In [1]: import numpy as np

In [2]: import numpy.linalg as la

In [3]: np.set_printoptions(precision=4, suppress=True, linewidth=160)

In [4]: def rnd(a):
   ...:     return np.round(a, 4) + 0
   ...: 

In [5]: feats = np.loadtxt("dump.csv", delimiter=",")

In [6]: feats
Out[6]: 
array([[ 1., -1.,  1., -1.,  1., -1.,  1., -1.],
       [ 1.,  1., -1., -1.,  1.,  1., -1., -1.],
       [ 1.,  1., -1., -1., -1., -1.,  1.,  1.],
       [ 1., -1.,  1., -1., -1.,  1., -1.,  1.],
       [ 1.,  1.,  1.,  1., -1., -1., -1., -1.],
       [ 1.,  1.,  1.,  1.,  1.,  1.,  1.,  1.],
       [ 1., -1., -1.,  1.,  1., -1., -1.,  1.],
       [ 1., -1., -1.,  1., -1.,  1.,  1., -1.]])

In [7]: rnd(la.pinv(feats))
Out[7]: 
array([[ 0.125,  0.125,  0.125,  0.125,  0.125,  0.125,  0.125,  0.125],
       [-0.125,  0.125,  0.125, -0.125,  0.125,  0.125, -0.125, -0.125],
       [ 0.125, -0.125, -0.125,  0.125,  0.125,  0.125, -0.125, -0.125],
       [-0.125, -0.125, -0.125, -0.125,  0.125,  0.125,  0.125,  0.125],
       [ 0.125,  0.125, -0.125, -0.125, -0.125,  0.125,  0.125, -0.125],
       [-0.125,  0.125, -0.125,  0.125, -0.125,  0.125, -0.125,  0.125],
       [ 0.125, -0.125,  0.125, -0.125, -0.125,  0.125, -0.125,  0.125],
       [-0.125, -0.125,  0.125,  0.125, -0.125,  0.125,  0.125, -0.125]])

In [8]: feats.T @ feats
Out[8]: 
array([[8., 0., 0., 0., 0., 0., 0., 0.],
       [0., 8., 0., 0., 0., 0., 0., 0.],
       [0., 0., 8., 0., 0., 0., 0., 0.],
       [0., 0., 0., 8., 0., 0., 0., 0.],
       [0., 0., 0., 0., 8., 0., 0., 0.],
       [0., 0., 0., 0., 0., 8., 0., 0.],
       [0., 0., 0., 0., 0., 0., 8., 0.],
       [0., 0., 0., 0., 0., 0., 0., 8.]])

In [9]: rnd(la.svd(feats, compute_uv=False))
Out[9]: array([2.8284, 2.8284, 2.8284, 2.8284, 2.8284, 2.8284, 2.8284, 2.8284])

In [10]: F = np.load("mat.npy")

In [11]: F
Out[11]: 
array([[ -3,  -2,  -1,   0,   1,   2,   3,   4,   5,   6,   7],
       [  8,   9,  10,  11,  12,  13,  14,  15,  16,  17,  18],
       [ 19,  20,  21,  22,  23,  24,  25,  26,  27,  28,  29],
       [ 30,  31,  32,  33,  34,  35,  36,  37,  38,  39,  40],
       [ 41,  42,  43,  44,  45,  46,  47,  48,  49,  50,  51],
       [ 52,  53,  54,  55,  56,  57,  58,  59,  60,  61,  62],
       [ 63,  64,  65,  66,  67,  68,  69,  70,  71,  72,  73],
       [ 74,  75,  76,  77,  78,  79,  80,  81,  82,  83,  84],
       [ 85,  86,  87,  88,  89,  90,  91,  92,  93,  94,  95],
       [ 96,  97,  98,  99, 100, 101, 102, 103, 104, 105, 106],
       [107, 108, 109, 110, 111, 112, 113, 114, 115, 116, 117]])

In [12]: print((F - F.T) / 2)
[[  0.  -5. -10. -15. -20. -25. -30. -35. -40. -45. -50.]
 [  5.   0.  -5. -10. -15. -20. -25. -30. -35. -40. -45.]
 [ 10.   5.   0.  -5. -10. -15. -20. -25. -30. -35. -40.]
 [ 15.  10.   5.   0.  -5. -10. -15. -20. -25. -30. -35.]
 [ 20.  15.  10.   5.   0.  -5. -10. -15. -20. -25. -30.]
 [ 25.  20.  15.  10.   5.   0.  -5. -10. -15. -20. -25.]
 [ 30.  25.  20.  15.  10.   5.   0.  -5. -10. -15. -20.]
 [ 35.  30.  25.  20.  15.  10.   5.   0.  -5. -10. -15.]
 [ 40.  35.  30.  25.  20.  15.  10.   5.   0.  -5. -10.]
 [ 45.  40.  35.  30.  25.  20.  15.  10.   5.   0.  -5.]
 [ 50.  45.  40.  35.  30.  25.  20.  15.  10.   5.   0.]]

In [13]: (F + F.T) / 2
Out[13]: 
array([[ -3.,   3.,   9.,  15.,  21.,  27.,  33.,  39.,  45.,  51.,  57.],
       [  3.,   9.,  15.,  21.,  27.,  33.,  39.,  45.,  51.,  57.,  63.],
       [  9.,  15.,  21.,  27.,  33.,  39.,  45.,  51.,  57.,  63.,  69.],
       [ 15.,  21.,  27.,  33.,  39.,  45.,  51.,  57.,  63.,  69.,  75.],
       [ 21.,  27.,  33.,  39.,  45.,  51.,  57.,  63.,  69.,  75.,  81.],
       [ 27.,  33.,  39.,  45.,  51.,  57.,  63.,  69.,  75.,  81.,  87.],
       [ 33.,  39.,  45.,  51.,  57.,  63.,  69.,  75.,  81.,  87.,  93.],
       [ 39.,  45.,  51.,  57.,  63.,  69.,  75.,  81.,  87.,  93.,  99.],
       [ 45.,  51.,  57.,  63.,  69.,  75.,  81.,  87.,  93.,  99., 105.],
       [ 51.,  57.,  63.,  69.,  75.,  81.,  87.,  93.,  99., 105., 111.],
       [ 57.,  63.,  69.,  75.,  81.,  87.,  93.,  99., 105., 111., 117.]])

In [14]: F @ F
Out[14]: 
array([[ 2354,  2376,  2398,  2420,  2442,  2464,  2486,  2508,  2530,  2552,  2574],
       [ 8646,  8789,  8932,  9075,  9218,  9361,  9504,  9647,  9790,  9933, 10076],
       [14938, 15202, 15466, 15730, 15994, 16258, 16522, 16786, 17050, 17314, 17578],
       [21230, 21615, 22000, 22385, 22770, 23155, 23540, 23925, 24310, 24695, 25080],
       [27522, 28028, 28534, 29040, 29546, 30052, 30558, 31064, 31570, 32076, 32582],
       [33814, 34441, 35068, 35695, 36322, 36949, 37576, 38203, 38830, 39457, 40084],
       [40106, 40854, 41602, 42350, 43098, 43846, 44594, 45342, 46090, 46838, 47586],
       [46398, 47267, 48136, 49005, 49874, 50743, 51612, 52481, 53350, 54219, 55088],
       [52690, 53680, 54670, 55660, 56650, 57640, 58630, 59620, 60610, 61600, 62590],
       [58982, 60093, 61204, 62315, 63426, 64537, 65648, 66759, 67870, 68981, 70092],
       [65274, 66506, 67738, 68970, 70202, 71434, 72666, 73898, 75130, 76362, 77594]])
